>>> import numpy as np
>>> from numpy import linalg as LA
>>> np.set_printoptions(precision=2, suppress=True, linewidth=120)
>>> feats = np.loadtxt("w.csv", delimiter=",")
>>> print(feats)
[[0. 2. 0. 0. 0. 0. 0. 1. 3. 0. 2. 0.]
 [0. 0. 0. 1. 0. 0. 0. 0. 0. 0. 0. 0.]
 [0. 2. 0. 0. 0. 0. 0. 0. 0. 0. 0. 0.]
 [0. 0. 2. 0. 0. 0. 0. 2. 1. 0. 0. 0.]
 [0. 0. 3. 1. 0. 0. 0. 0. 0. 0. 0. 0.]
 [0. 2. 0. 1. 0. 0. 3. 0. 3. 0. 0. 0.]
 [0. 0. 0. 0. 0. 2. 0. 1. 0. 0. 0. 0.]
 [0. 3. 2. 0. 0. 3. 0. 0. 0. 2. 0. 0.]
 [0. 0. 0. 0. 1. 0. 0. 3. 0. 0. 3. 0.]
 [0. 2. 0. 3. 0. 0. 1. 0. 1. 0. 0. 0.]
 [0. 3. 3. 2. 0. 3. 0. 0. 0. 0. 0. 0.]]
>>> left, sigma, VT = LA.svd(feats)
>>> print(sigma.round(2) + 0)
[8.52 5.7  4.95 3.58 2.86 2.23 1.61 1.27 1.13 0.05 0.  ]
>>> Y = left[:, :10] @ np.diag(sigma[:10]) @ VT[:10]
>>> print(LA.matrix_rank(feats, rtol=0.05))
9
>>> print(Y.round(2) + 0)
[[0. 2. 0. 0. 0. 0. 0. 1. 3. 0. 2. 0.]
 [0. 0. 0. 1. 0. 0. 0. 0. 0. 0. 0. 0.]
 [0. 2. 0. 0. 0. 0. 0. 0. 0. 0. 0. 0.]
 [0. 0. 2. 0. 0. 0. 0. 2. 1. 0. 0. 0.]
 [0. 0. 3. 1. 0. 0. 0. 0. 0. 0. 0. 0.]
 [0. 2. 0. 1. 0. 0. 3. 0. 3. 0. 0. 0.]
 [0. 0. 0. 0. 0. 2. 0. 1. 0. 0. 0. 0.]
 [0. 3. 2. 0. 0. 3. 0. 0. 0. 2. 0. 0.]
 [0. 0. 0. 0. 1. 0. 0. 3. 0. 0. 3. 0.]
 [0. 2. 0. 3. 0. 0. 1. 0. 1. 0. 0. 0.]
 [0. 3. 3. 2. 0. 3. 0. 0. 0. 0. 0. 0.]]
>>> print(round(LA.norm(feats - Y, 2), 2), np.round(sigma[10], 2))
0.0 0.0
>>> print(round(float(LA.norm(feats[5], 1)), 2), round(float(LA.norm(feats[5], np.inf)), 2))
9.0 3.0
>>> print(np.round(LA.norm(feats[5] - feats[0]), 2))
3.87
>>> print(round(float(LA.norm(feats, 2)), 2))
8.52
>>> print(np.round(LA.norm(feats, "nuc"), 2))
31.9
>>> print(LA.norm(feats, axis=1).argmax())
10
>>> left, sigma, VT = LA.svd(feats)
>>> evecs = VT[:(sigma > 1e-8).sum()]
>>> rng = np.random.default_rng(326107)
>>> vec = feats[6] + -1 * feats[0] + rng.integers(2) * np.eye(12)[1]
>>> print(vec)
[ 0. -2.  0.  0.  0.  2.  0.  0. -3.  0. -2.  0.]
>>> print(LA.matrix_rank(np.vstack([feats, vec])))
10
>>> print(np.round(np.trace(LA.pinv(feats) @ feats), 2))
10.0
>>> print(np.round(feats @ LA.pinv(feats) @ feats, 2) + 0)
[[0. 2. 0. 0. 0. 0. 0. 1. 3. 0. 2. 0.]
 [0. 0. 0. 1. 0. 0. 0. 0. 0. 0. 0. 0.]
 [0. 2. 0. 0. 0. 0. 0. 0. 0. 0. 0. 0.]
 [0. 0. 2. 0. 0. 0. 0. 2. 1. 0. 0. 0.]
 [0. 0. 3. 1. 0. 0. 0. 0. 0. 0. 0. 0.]
 [0. 2. 0. 1. 0. 0. 3. 0. 3. 0. 0. 0.]
 [0. 0. 0. 0. 0. 2. 0. 1. 0. 0. 0. 0.]
 [0. 3. 2. 0. 0. 3. 0. 0. 0. 2. 0. 0.]
 [0. 0. 0. 0. 1. 0. 0. 3. 0. 0. 3. 0.]
 [0. 2. 0. 3. 0. 0. 1. 0. 1. 0. 0. 0.]
 [0. 3. 3. 2. 0. 3. 0. 0. 0. 0. 0. 0.]]
>>> print(np.abs(np.diag(LA.qr(feats)[1])) > 1e-9)
[False  True  True  True  True  True  True  True  True  True False]
>>> arr = np.load("out13.npy")
>>> print(arr)
[[ 6  5  0  0  0  0]
 [ 2 -9  0  0  0  0]
 [ 1  9  0  0  0  0]
 [ 0  0  6  5  0  0]
 [ 0  0  2 -9  0  0]
 [ 0  0  1  9  0  0]
 [ 0  0  0  0  6  5]
 [ 0  0  0  0  2 -9]
 [ 0  0  0  0  1  9]]
>>> P = arr @ LA.solve(arr.T @ arr, arr.T)
>>> print(np.round(LA.eigvalsh(P), 2) + 0)
[0. 0. 0. 1. 1. 1. 1. 1. 1.]
>>> print(LA.matrix_rank(np.eye(9) - P))
3
>>> Q, r_ = LA.qr(arr)
>>> print(Q.shape, r_.shape)
(9, 6) (6, 6)
>>> print(r_)
[[ -6.4   -3.28   0.     0.     0.     0.  ]
 [  0.    13.28   0.     0.     0.     0.  ]
 [  0.     0.    -6.4   -3.28   0.     0.  ]
 [  0.     0.     0.   -13.28   0.     0.  ]
 [  0.     0.     0.     0.    -6.4   -3.28]
 [  0.     0.     0.     0.     0.   -13.28]]
>>> print(np.abs(np.diag(r_)))
[ 6.4  13.28  6.4  13.28  6.4  13.28]
>>> print(np.round(Q.T @ Q, 2) + 0)
[[1. 0. 0. 0. 0. 0.]
 [0. 1. 0. 0. 0. 0.]
 [0. 0. 1. 0. 0. 0.]
 [0. 0. 0. 1. 0. 0.]
 [0. 0. 0. 0. 1. 0.]
 [0. 0. 0. 0. 0. 1.]]
>>> print(Q.round(2) + 0)
[[-0.94  0.15  0.    0.    0.    0.  ]
 [-0.31 -0.76  0.    0.    0.    0.  ]
 [-0.16  0.64  0.    0.    0.    0.  ]
 [ 0.    0.   -0.94 -0.15  0.    0.  ]
 [ 0.    0.   -0.31  0.76  0.    0.  ]
 [ 0.    0.   -0.16 -0.64  0.    0.  ]
 [ 0.    0.    0.    0.   -0.94 -0.15]
 [ 0.    0.    0.    0.   -0.31  0.76]
 [ 0.    0.    0.    0.   -0.16 -0.64]]
>>> W1 = np.array([[5, 4, 2, 1, 5],
...     [2, 1, 1, 2, 4],
...     [0, 0, 3, 2, 1],
...     [5, 5, 1, 4, 1],
...     [4, 2, 0, 4, 3],
...     [1, 1, 4, 4, 2]])
>>> b = np.array([0, 1, 1, -2, -2])
>>> H = np.maximum(arr @ W1 + b, 0)
>>> print((H > 0).mean(axis=0))
[0.67 0.67 0.67 0.67 0.67]
>>> print((H > 0).astype(int))
[[1 1 1 1 1]
 [0 0 0 0 0]
 [1 1 1 1 1]
 [1 1 1 1 1]
 [0 0 0 0 0]
 [1 1 1 1 1]
 [1 1 1 1 1]
 [0 0 0 0 0]
 [1 1 1 1 1]]
>>> Z = np.array([[0, 0], [3, -3], [-1, -1], [0, 1], [0, -1]])
>>> print((H @ Z).round(6).argmax(axis=1))
[0 0 0 0 0 0 0 0 0]
>>> E = np.loadtxt("dump.csv", delimiter=",")
>>> print(E)
[[0. 1. 0. 0.]
 [0. 2. 0. 0.]
 [0. 0. 0. 1.]
 [0. 0. 0. 2.]]
>>> print(np.sort(np.abs(LA.eigvals(E))))
[0. 0. 2. 2.]
>>> print(np.allclose(E, E.T))
False
>>> print(np.round(np.abs(LA.eigvals(E)).max(), 2))
2.0
>>> print((E + E.T) / 2)
[[0.  0.5 0.  0. ]
 [0.5 2.  0.  0. ]
 [0.  0.  0.  0.5]
 [0.  0.  0.5 2. ]]
>>> print(LA.matrix_power(E, 3))
[[0. 4. 0. 0.]
 [0. 8. 0. 0.]
 [0. 0. 0. 4.]
 [0. 0. 0. 8.]]
>>> print(np.round(LA.det(E), 2))
0.0
>>> print(np.allclose(E @ E.T, E.T @ E))
False
>>> vec = np.array([2, 0, -1, 1])
>>> print((E * vec).sum(axis=1))
[0. 0. 1. 2.]
>>> print(E @ np.ones(4))
[1. 2. 1. 2.]
>>> Y = np.array([[3, 3, 0], [0, 0, 2], [3, 2, 3], [1, 2, 1]])
>>> print(LA.matrix_rank(np.vstack([E, Y.T])))
4
>>> print(np.einsum("ij->j", E))
[0. 3. 0. 3.]
>>> print(LA.matrix_rank(E @ Y))
2
>>> labels = rng.permutation(4)
>>> print(labels)
[0 2 1 3]
>>> Y = E[labels][:, labels]
>>> print(np.diag(Y))
[0. 0. 2. 2.]
>>> print(np.allclose(Y, E))
False
>>> print(Y)
[[0. 0. 1. 0.]
 [0. 0. 0. 1.]
 [0. 0. 2. 0.]
 [0. 0. 0. 2.]]
>>> print(np.trace(Y))
4.0
>>> mat = np.loadtxt("m.csv", delimiter=",")
>>> print(mat)
[[ 1.6  0.1  0.9  1.1 -1.7 -0.6  0.4 -2.7 -2.4  0.5  0. ]
 [ 1.7 -1.6 -0.7 -0.5  0.  -1.1  0.8 -0.6  1.  -0.5 -1.2]
 [-0.6 -0.2  0.3  0.3 -0.1 -0.5  0.9  1.8  0.6 -1.  -1.4]
 [-0.4 -1.8  0.4 -1.1 -0.7 -0.1  0.6  0.9 -2.2 -0.6 -0.5]
 [ 0.4 -0.8  0.5  2.   0.1  0.4  2.1  0.  -2.1  0.2 -0.2]
 [ 0.7 -0.8  0.9  1.8 -1.4 -0.3 -0.5 -3.3 -1.2 -0.5  0.1]
 [ 1.2  0.1 -1.  -0.2  1.1 -0.8  0.6  2.1 -0.3  0.9  0.1]
 [-1.5  0.   0.9  0.3 -0.3 -1.1 -0.3  0.9 -1.3 -0.4  0.2]
 [ 0.  -0.5 -0.2 -0.7 -0.1  0.8  1.  -0.6 -1.4  0.8 -0.5]
 [-0.3  0.1 -0.2  0.8 -0.7 -2.2  1.   3.   1.3 -0.4 -0.6]
 [-1.3  0.4  0.   0.1 -1.4 -1.   1.   5.7 -1.   1.8  0.3]]
>>> print(np.round(np.abs(LA.eigvals(mat)).max(), 2))
3.39
>>> print(round(LA.det(mat), 2))
1275.95
>>> print(round(np.trace(mat), 2))
-1.0
>>> labels = rng.permutation(11)
>>> print(labels)
[ 7  0  8  6  3  4 10  9  5  1  2]
>>> Y = mat[labels][:, labels]
>>> print(round(float(LA.det(Y)), 2), round(LA.det(mat[labels]), 2))
1275.95 -1275.95
>>> print(np.trace(Y))
-1.0
>>> print(np.sort(np.abs(LA.eigvals(Y))))
[0.9  0.9  1.32 1.71 2.3  2.3  2.38 2.38 2.44 2.83 3.39]
>>> print(np.diag(Y))
[ 0.9  1.6 -1.4  0.6 -1.1  0.1  0.3 -0.4 -0.3 -1.6  0.3]
>>> Y = np.array([[0, 1, 2],
...     [1, 1, 0],
...     [-1, 2, 1],
...     [-2, -2, -2],
...     [-1, 1, 2],
...     [1, 1, 0],
...     [-1, -2, -1],
...     [0, 1, 2],
...     [-2, 2, 0],
...     [0, 1, 2],
...     [-1, -1, -2]])
>>> print(np.einsum("ij,ij->i", mat, mat))
[21.3  11.09  8.21 11.89 14.12 20.07 10.02  7.24  5.64 18.32 42.64]
>>> print(LA.matrix_rank(mat @ Y))
3
>>> print(np.einsum("ij->j", mat))
[ 1.5 -5.   1.8  3.9 -5.2 -6.5  7.6  7.2 -9.   0.8 -3.7]
>>> f = np.array([-2, 2, -2, 3, 3, -3, -2, -1, -3, -2, -1])
>>> Y = mat + np.outer(f, np.eye(11)[9])
>>> print(LA.matrix_rank(LA.inv(Y) - LA.inv(mat), tol=1e-8))
1
>>> print(Y)
[[ 1.6  0.1  0.9  1.1 -1.7 -0.6  0.4 -2.7 -2.4 -1.5  0. ]
 [ 1.7 -1.6 -0.7 -0.5  0.  -1.1  0.8 -0.6  1.   1.5 -1.2]
 [-0.6 -0.2  0.3  0.3 -0.1 -0.5  0.9  1.8  0.6 -3.  -1.4]
 [-0.4 -1.8  0.4 -1.1 -0.7 -0.1  0.6  0.9 -2.2  2.4 -0.5]
 [ 0.4 -0.8  0.5  2.   0.1  0.4  2.1  0.  -2.1  3.2 -0.2]
 [ 0.7 -0.8  0.9  1.8 -1.4 -0.3 -0.5 -3.3 -1.2 -3.5  0.1]
 [ 1.2  0.1 -1.  -0.2  1.1 -0.8  0.6  2.1 -0.3 -1.1  0.1]
 [-1.5  0.   0.9  0.3 -0.3 -1.1 -0.3  0.9 -1.3 -1.4  0.2]
 [ 0.  -0.5 -0.2 -0.7 -0.1  0.8  1.  -0.6 -1.4 -2.2 -0.5]
 [-0.3  0.1 -0.2  0.8 -0.7 -2.2  1.   3.   1.3 -2.4 -0.6]
 [-1.3  0.4  0.   0.1 -1.4 -1.   1.   5.7 -1.   0.8  0.3]]
>>> m1 = 0.7 ** np.abs(np.subtract.outer(np.arange(6), np.arange(6)))
>>> print(m1)
[[1.   0.7  0.49 0.34 0.24 0.17]
 [0.7  1.   0.7  0.49 0.34 0.24]
 [0.49 0.7  1.   0.7  0.49 0.34]
 [0.34 0.49 0.7  1.   0.7  0.49]
 [0.24 0.34 0.49 0.7  1.   0.7 ]
 [0.17 0.24 0.34 0.49 0.7  1.  ]]
>>> w, evecs = LA.eigh(m1)
>>> print(np.round(w.sum(), 2), np.trace(m1))
6.0 6.0
>>> print(np.unique(w.round(6) + 0, return_counts=True)[1])
[1 1 1 1 1 1]
>>> print(np.abs(evecs[:, -1]))
[0.34 0.42 0.46 0.46 0.42 0.34]
>>> print(np.argsort(-LA.norm(feats, axis=0).round(6), kind="stable")[:3])
[1 2 5]
>>> A = np.load("case12.npy")
>>> print(A)
[[ 1  1  1  1  1  1  1  1]
 [ 1  1 -1 -1 -1 -1  1  1]
 [ 1 -1 -1  1 -1  1  1 -1]
 [ 1  1  1  1 -1 -1 -1 -1]]
>>> print(A.reshape(2, -1))
[[ 1  1  1  1  1  1  1  1  1  1 -1 -1 -1 -1  1  1]
 [ 1 -1 -1  1 -1  1  1 -1  1  1  1  1 -1 -1 -1 -1]]
>>> t3 = A.reshape(4, 2, -1)
>>> print(np.einsum("ihd,ihd->ih", t3, t3))
[[4 4]
 [4 4]
 [4 4]
 [4 4]]
>>> data = np.array([[1, 3, -2, -1, 0, 2, 2, 2, 1],
...     [3, 0, -1, 3, 3, 3, 0, 2, 1],
...     [0, -3, 3, -2, -2, -2, -1, -1, 2],
...     [-3, 2, -3, -2, 3, 1, 1, 1, -3],
...     [-2, 1, -2, 2, -1, 2, -3, 0, 2],
...     [-1, 1, 1, -2, -3, -1, 0, -3, -3],
...     [-2, -1, -3, 0, 1, -1, -3, 2, 0]])
>>> data[-1] = data[0] + -3 * data[1]
>>> print(data)
[[  1   3  -2  -1   0   2   2   2   1]
 [  3   0  -1   3   3   3   0   2   1]
 [  0  -3   3  -2  -2  -2  -1  -1   2]
 [ -3   2  -3  -2   3   1   1   1  -3]
 [ -2   1  -2   2  -1   2  -3   0   2]
 [ -1   1   1  -2  -3  -1   0  -3  -3]
 [ -8   3   1 -10  -9  -7   2  -4  -2]]
>>> # rank 6
>>> left, sigma, VT = LA.svd(data)
>>> print(np.argmax(sigma[:-1] / (sigma[1:] + 1e-6)) + 1)
6
>>> print(sigma.round(2) + 0)
[19.98  8.9   5.52  4.66  3.73  1.56  0.  ]
>>> Y = left[:, :6] @ np.diag(sigma[:6]) @ VT[:6]
>>> print(np.round(np.abs(data - Y).max(), 2))
0.0
>>> print(round(float(LA.norm(data - Y, 2)), 2), round(float(sigma[6]), 2))
0.0 0.0
>>> print(Y.round(2) + 0)
[[  1.   3.  -2.  -1.   0.   2.   2.   2.   1.]
 [  3.   0.  -1.   3.   3.   3.   0.   2.   1.]
 [  0.  -3.   3.  -2.  -2.  -2.  -1.  -1.   2.]
 [ -3.   2.  -3.  -2.   3.   1.   1.   1.  -3.]
 [ -2.   1.  -2.   2.  -1.   2.  -3.   0.   2.]
 [ -1.   1.   1.  -2.  -3.  -1.   0.  -3.  -3.]
 [ -8.   3.   1. -10.  -9.  -7.   2.  -4.  -2.]]
>>> print(LA.matrix_rank(Y))
6
>>> print(round(LA.norm(data - Y) / LA.norm(data), 2))
0.0
>>> print(LA.cond(data) > 100)
True
>>> print(np.argsort(-LA.norm(data, axis=0).round(6), kind="stable")[:3])
[3 4 0]
>>> print(round(LA.norm(data, "nuc"), 2))
44.36
>>> print(LA.norm(data, axis=0))
[ 9.38  5.74  5.39 11.22 10.63  8.49  4.36  5.92  5.66]
>>> print(round(LA.norm(data) ** 2 / LA.norm(data, 2) ** 2, 2))
1.37
>>> print(round(float(LA.norm(data, 2)), 2))
19.98
>>> print(LA.norm(data, axis=1).argmax())
6
>>> print(round(float(LA.norm(data[6], 1)), 2), round(LA.norm(data[6], np.inf), 2))
46.0 10.0
>>> print(round(float(LA.norm(data[6] - data[5])), 2))
13.96
>>> left, sigma, VT = LA.svd(data, full_matrices=False)
>>> print(np.abs(left[:, 0]).round(6).argmax())
6
>>> print(np.cumsum(sigma ** 2) / np.sum(sigma ** 2))
[0.73 0.87 0.93 0.97 1.   1.   1.  ]
>>> print(np.round(sigma / sigma[0], 2) + 0)
[1.   0.45 0.28 0.23 0.19 0.08 0.  ]
>>> print(np.round(left.T @ data @ VT.T, 2) + 0)
[[19.98  0.    0.    0.    0.    0.    0.  ]
 [ 0.    8.9   0.    0.    0.    0.    0.  ]
 [ 0.    0.    5.52  0.    0.    0.    0.  ]
 [ 0.    0.    0.    4.66  0.    0.    0.  ]
 [ 0.    0.    0.    0.    3.73  0.    0.  ]
 [ 0.    0.    0.    0.    0.    1.56  0.  ]
 [ 0.    0.    0.    0.    0.    0.    0.  ]]
>>> print(round(np.sqrt((sigma ** 2).sum()), 2), round(float(LA.norm(data)), 2))
23.39 23.39
>>> print((sigma > 1e-8).sum())
6
